% python3 -q
>>> import numpy as np
>>> np.set_printoptions(precision=1, suppress=True, linewidth=160)
>>> rd = lambda a: np.round(a, 1) + 0
>>> mat = np.array([[0, 3, 0, 2], [2, 3, 1, 2], [3, 0, 0, 0], [3, 2, 3, 0]])
>>> mat
array([[0, 3, 0, 2],
       [2, 3, 1, 2],
       [3, 0, 0, 0],
       [3, 2, 3, 0]])
>>> out = np.linalg.invert(mat)
Traceback (most recent call last):
  File "<python-input-5>", line 1, in <module>
    out = np.linalg.invert(mat)
          ^^^^^^^^^^^^^^^^
AttributeError: module 'numpy.linalg' has no attribute 'invert'
>>> out = np.linalg.inv(mat)
>>> rd(np.linalg.slogdet(mat)[0])
np.float64(-1.0)
>>> rd(np.linalg.inv(out))
array([[0., 3., 0., 2.],
       [2., 3., 1., 2.],
       [3., 0., 0., 0.],
       [3., 2., 3., 0.]])
>>> (np.abs(out) > 1e-9).astype(int)
array([[0, 0, 1, 0],
       [1, 1, 1, 1],
       [1, 1, 1, 0],
       [1, 1, 1, 1]])
>>> rd(mat @ out)
array([[1., 0., 0., 0.],
       [0., 1., 0., 0.],
       [0., 0., 1., 0.],
       [0., 0., 0., 1.]])
>>> np.allclose(out, mat.T)
False
>>> rd(out)
array([[ 0. ,  0. ,  0.3,  0. ],
       [ 1.5, -1.5,  0.5,  0.5],
       [-1. ,  1. , -0.7,  0. ],
       [-1.8,  2.2, -0.8, -0.8]])
>>> rd(np.linalg.det(mat) * out)
array([[  0.,   0.,  -4.,   0.],
       [-18.,  18.,  -6.,  -6.],
       [ 12., -12.,   8.,   0.],
       [ 21., -27.,   9.,   9.]])
